$ python3 -q
>>> import numpy as np
>>> from numpy import linalg as LA
>>> np.set_printoptions(suppress=True, linewidth=120)
>>> tidy = lambda a: np.round(a, 1) + 0
>>> other = np.array([[1, 1], [1, -1]])
>>> rng = np.random.default_rng(727)
>>> F = np.kron(other, np.kron(other, other))[rng.permutation(8)][:9]
>>> print(F)
[[ 1 -1  1 -1  1 -1  1 -1]
 [ 1 -1 -1  1  1 -1 -1  1]
 [ 1 -1  1 -1 -1  1 -1  1]
 [ 1 -1 -1  1 -1  1  1 -1]
 [ 1  1 -1 -1 -1 -1  1  1]
 [ 1  1  1  1  1  1  1  1]
 [ 1  1  1  1 -1 -1 -1 -1]
 [ 1  1 -1 -1  1  1 -1 -1]]
>>> print(tidy(LA.norm(F, "nuc")))
22.6
>>> print(tidy(LA.norm(F) ** 2 / LA.norm(F, 2) ** 2))
8.0
>>> print(LA.norm(F, axis=1).argmax())
0
>>> print(tidy(LA.norm(F, 2)))
2.8
>>> print(tidy(LA.norm(F, axis=1)))
[2.8 2.8 2.8 2.8 2.8 2.8 2.8 2.8]
>>> def softmax(z):
...     e = np.exp(z - z.max(axis=-1, keepdims=True))
...     return e / e.sum(axis=-1, keepdims=True)
... 
>>> print(tidy(softmax(F).sum(axis=1)))
[1. 1. 1. 1. 1. 1. 1. 1.]
>>> att = F @ F.T / np.sqrt(8)
>>> print(tidy(softmax(att + np.triu(np.full(att.shape, -np.inf), 1))))
[[1.  0.  0.  0.  0.  0.  0.  0. ]
 [0.1 0.9 0.  0.  0.  0.  0.  0. ]
 [0.1 0.1 0.9 0.  0.  0.  0.  0. ]
 [0.1 0.1 0.1 0.8 0.  0.  0.  0. ]
 [0.  0.  0.  0.  0.8 0.  0.  0. ]
 [0.  0.  0.  0.  0.  0.8 0.  0. ]
 [0.  0.  0.  0.  0.  0.  0.7 0. ]
 [0.  0.  0.  0.  0.  0.  0.  0.7]]
>>> print(tidy(softmax(att)[6] @ F))
[ 1.   0.7  0.7  0.7 -0.7 -0.7 -0.7 -0.7]
>>> print(tidy(softmax(att)))
[[0.7 0.  0.  0.  0.  0.  0.  0. ]
 [0.  0.7 0.  0.  0.  0.  0.  0. ]
 [0.  0.  0.7 0.  0.  0.  0.  0. ]
 [0.  0.  0.  0.7 0.  0.  0.  0. ]
 [0.  0.  0.  0.  0.7 0.  0.  0. ]
 [0.  0.  0.  0.  0.  0.7 0.  0. ]
 [0.  0.  0.  0.  0.  0.  0.7 0. ]
 [0.  0.  0.  0.  0.  0.  0.  0.7]]
>>> print(tidy(LA.det(F)))
4096.0
>>> print(np.allclose(F, F.T))
False
>>> print(np.trace(F))
0
>>> labels = rng.permutation(8)
>>> print(labels)
[6 7 1 4 0 5 2 3]
>>> other = F[labels][:, labels]
>>> print(np.trace(other))
0
>>> print(tidy(LA.det(other)), tidy(LA.det(F[labels])))
4096.0 4096.0
>>> other = LA.invert(F)
Traceback (most recent call last):
  File "<python-input-27>", line 1, in <module>
    other = LA.invert(F)
            ^^^^^^^^^
AttributeError: module 'numpy.linalg' has no attribute 'invert'
>>> other = LA.inv(F)
>>> print(np.allclose(other, F.T))
False
>>> print(tidy(LA.det(F) * other))
[[ 512.  512.  512.  512.  512.  512.  512.  512.]
 [-512. -512. -512. -512.  512.  512.  512.  512.]
 [ 512. -512.  512. -512. -512.  512.  512. -512.]
 [-512.  512. -512.  512. -512.  512.  512. -512.]
 [ 512.  512. -512. -512. -512.  512. -512.  512.]
 [-512. -512.  512.  512. -512.  512. -512.  512.]
 [ 512. -512. -512.  512.  512.  512. -512. -512.]
 [-512.  512.  512. -512.  512.  512. -512. -512.]]
>>> print(tidy(LA.inv(other)))
[[ 1. -1.  1. -1.  1. -1.  1. -1.]
 [ 1. -1. -1.  1.  1. -1. -1.  1.]
 [ 1. -1.  1. -1. -1.  1. -1.  1.]
 [ 1. -1. -1.  1. -1.  1.  1. -1.]
 [ 1.  1. -1. -1. -1. -1.  1.  1.]
 [ 1.  1.  1.  1.  1.  1.  1.  1.]
 [ 1.  1.  1.  1. -1. -1. -1. -1.]
 [ 1.  1. -1. -1.  1.  1. -1. -1.]]
>>> print(tidy(LA.det(F) * LA.det(other)))
1.0
>>> print(F @ other)
[[1. 0. 0. 0. 0. 0. 0. 0.]
 [0. 1. 0. 0. 0. 0. 0. 0.]
 [0. 0. 1. 0. 0. 0. 0. 0.]
 [0. 0. 0. 1. 0. 0. 0. 0.]
 [0. 0. 0. 0. 1. 0. 0. 0.]
 [0. 0. 0. 0. 0. 1. 0. 0.]
 [0. 0. 0. 0. 0. 0. 1. 0.]
 [0. 0. 0. 0. 0. 0. 0. 1.]]
>>> print(tidy(other))
[[ 0.1  0.1  0.1  0.1  0.1  0.1  0.1  0.1]
 [-0.1 -0.1 -0.1 -0.1  0.1  0.1  0.1  0.1]
 [ 0.1 -0.1  0.1 -0.1 -0.1  0.1  0.1 -0.1]
 [-0.1  0.1 -0.1  0.1 -0.1  0.1  0.1 -0.1]
 [ 0.1  0.1 -0.1 -0.1 -0.1  0.1 -0.1  0.1]
 [-0.1 -0.1  0.1  0.1 -0.1  0.1 -0.1  0.1]
 [ 0.1 -0.1 -0.1  0.1  0.1  0.1 -0.1 -0.1]
 [-0.1  0.1  0.1 -0.1  0.1  0.1 -0.1 -0.1]]
>>> W0 = np.loadtxt("mat.csv", delimiter=",")
>>> print(tidy(W0))
[[0.2 0.  0.2 0.  0.  0.1 0.1 0.2 0.2 0.2 0.1]
 [0.  0.  0.  0.  0.  0.  0.  0.  0.  0.  0. ]
 [0.2 0.  0.2 0.  0.  0.1 0.1 0.2 0.2 0.2 0.1]
 [0.  0.  0.  0.  0.  0.  0.  0.  0.  0.  0. ]
 [0.  0.  0.  0.  0.  0.  0.  0.  0.  0.  0. ]
 [0.1 0.  0.1 0.  0.  0.1 0.1 0.1 0.1 0.1 0.1]
 [0.1 0.  0.1 0.  0.  0.1 0.1 0.1 0.1 0.1 0.1]
 [0.2 0.  0.2 0.  0.  0.1 0.1 0.2 0.2 0.2 0.1]
 [0.2 0.  0.2 0.  0.  0.1 0.1 0.2 0.2 0.2 0.1]
 [0.2 0.  0.2 0.  0.  0.1 0.1 0.2 0.2 0.2 0.1]
 [0.1 0.  0.1 0.  0.  0.1 0.1 0.1 0.1 0.1 0.1]]
>>> vals, evecs = LA.eigh(W0)
>>> x = np.array([7, -4, -7, -7, 1, 4, -8, -8, 2, -5, 1])
>>> print(tidy(evecs * np.abs(vals) @ evecs.T))
[[0.2 0.  0.2 0.  0.  0.1 0.1 0.2 0.2 0.2 0.1]
 [0.  0.  0.  0.  0.  0.  0.  0.  0.  0.  0. ]
 [0.2 0.  0.2 0.  0.  0.1 0.1 0.2 0.2 0.2 0.1]
 [0.  0.  0.  0.  0.  0.  0.  0.  0.  0.  0. ]
 [0.  0.  0.  0.  0.  0.  0.  0.  0.  0.  0. ]
 [0.1 0.  0.1 0.  0.  0.1 0.1 0.1 0.1 0.1 0.1]
 [0.1 0.  0.1 0.  0.  0.1 0.1 0.1 0.1 0.1 0.1]
 [0.2 0.  0.2 0.  0.  0.1 0.1 0.2 0.2 0.2 0.1]
 [0.2 0.  0.2 0.  0.  0.1 0.1 0.2 0.2 0.2 0.1]
 [0.2 0.  0.2 0.  0.  0.1 0.1 0.2 0.2 0.2 0.1]
 [0.1 0.  0.1 0.  0.  0.1 0.1 0.1 0.1 0.1 0.1]]
>>> print(tidy(evecs * np.maximum(vals, 0) @ evecs.T))
[[0.2 0.  0.2 0.  0.  0.1 0.1 0.2 0.2 0.2 0.1]
 [0.  0.  0.  0.  0.  0.  0.  0.  0.  0.  0. ]
 [0.2 0.  0.2 0.  0.  0.1 0.1 0.2 0.2 0.2 0.1]
 [0.  0.  0.  0.  0.  0.  0.  0.  0.  0.  0. ]
 [0.  0.  0.  0.  0.  0.  0.  0.  0.  0.  0. ]
 [0.1 0.  0.1 0.  0.  0.1 0.1 0.1 0.1 0.1 0.1]
 [0.1 0.  0.1 0.  0.  0.1 0.1 0.1 0.1 0.1 0.1]
 [0.2 0.  0.2 0.  0.  0.1 0.1 0.2 0.2 0.2 0.1]
 [0.2 0.  0.2 0.  0.  0.1 0.1 0.2 0.2 0.2 0.1]
 [0.2 0.  0.2 0.  0.  0.1 0.1 0.2 0.2 0.2 0.1]
 [0.1 0.  0.1 0.  0.  0.1 0.1 0.1 0.1 0.1 0.1]]
>>> print((np.sign(evecs[:, -1].round(6)) == np.sign(evecs[0, -1].round(6))).astype(int))
[1 1 1 1 1 1 1 1 1 1 1]
>>> print(tidy(np.sort(np.abs(LA.eigvals(W0)))))
[0. 0. 0. 0. 0. 0. 0. 0. 0. 0. 1.]
>>> print(tidy(W0 @ W0))
[[0.2 0.  0.2 0.  0.  0.1 0.1 0.2 0.2 0.2 0.1]
 [0.  0.  0.  0.  0.  0.  0.  0.  0.  0.  0. ]
 [0.2 0.  0.2 0.  0.  0.1 0.1 0.2 0.2 0.2 0.1]
 [0.  0.  0.  0.  0.  0.  0.  0.  0.  0.  0. ]
 [0.  0.  0.  0.  0.  0.  0.  0.  0.  0.  0. ]
 [0.1 0.  0.1 0.  0.  0.1 0.1 0.1 0.1 0.1 0.1]
 [0.1 0.  0.1 0.  0.  0.1 0.1 0.1 0.1 0.1 0.1]
 [0.2 0.  0.2 0.  0.  0.1 0.1 0.2 0.2 0.2 0.1]
 [0.2 0.  0.2 0.  0.  0.1 0.1 0.2 0.2 0.2 0.1]
 [0.2 0.  0.2 0.  0.  0.1 0.1 0.2 0.2 0.2 0.1]
 [0.1 0.  0.1 0.  0.  0.1 0.1 0.1 0.1 0.1 0.1]]
>>> print(np.allclose(W0 @ W0.T, W0.T @ W0))
True
>>> print(tidy(LA.matrix_power(W0, 2)))
[[0.2 0.  0.2 0.  0.  0.1 0.1 0.2 0.2 0.2 0.1]
 [0.  0.  0.  0.  0.  0.  0.  0.  0.  0.  0. ]
 [0.2 0.  0.2 0.  0.  0.1 0.1 0.2 0.2 0.2 0.1]
 [0.  0.  0.  0.  0.  0.  0.  0.  0.  0.  0. ]
 [0.  0.  0.  0.  0.  0.  0.  0.  0.  0.  0. ]
 [0.1 0.  0.1 0.  0.  0.1 0.1 0.1 0.1 0.1 0.1]
 [0.1 0.  0.1 0.  0.  0.1 0.1 0.1 0.1 0.1 0.1]
 [0.2 0.  0.2 0.  0.  0.1 0.1 0.2 0.2 0.2 0.1]
 [0.2 0.  0.2 0.  0.  0.1 0.1 0.2 0.2 0.2 0.1]
 [0.2 0.  0.2 0.  0.  0.1 0.1 0.2 0.2 0.2 0.1]
 [0.1 0.  0.1 0.  0.  0.1 0.1 0.1 0.1 0.1 0.1]]
>>> print(np.trace(W0))
1.0
>>> U, s, Vt = LA.svd(W0)
>>> print(tidy(s))
[1. 0. 0. 0. 0. 0. 0. 0. 0. 0. 0.]
>>> print(np.argmax(s[:-1] / (s[1:] + 1e-6)) + 1)
1
>>> other = U[:, :1] @ np.diag(s[:1]) @ Vt[:1]
>>> print(tidy(other))
[[0.2 0.  0.2 0.  0.  0.1 0.1 0.2 0.2 0.2 0.1]
 [0.  0.  0.  0.  0.  0.  0.  0.  0.  0.  0. ]
 [0.2 0.  0.2 0.  0.  0.1 0.1 0.2 0.2 0.2 0.1]
 [0.  0.  0.  0.  0.  0.  0.  0.  0.  0.  0. ]
 [0.  0.  0.  0.  0.  0.  0.  0.  0.  0.  0. ]
 [0.1 0.  0.1 0.  0.  0.1 0.1 0.1 0.1 0.1 0.1]
 [0.1 0.  0.1 0.  0.  0.1 0.1 0.1 0.1 0.1 0.1]
 [0.2 0.  0.2 0.  0.  0.1 0.1 0.2 0.2 0.2 0.1]
 [0.2 0.  0.2 0.  0.  0.1 0.1 0.2 0.2 0.2 0.1]
 [0.2 0.  0.2 0.  0.  0.1 0.1 0.2 0.2 0.2 0.1]
 [0.1 0.  0.1 0.  0.  0.1 0.1 0.1 0.1 0.1 0.1]]
>>> print(LA.matrix_rank(W0, rtol=0.05))
1
>>> print(tidy(np.abs(W0 - other).max()))
0.0
>>> print(tidy(LA.norm(W0 - other, 2)), tidy(s[1]))
0.0 0.0
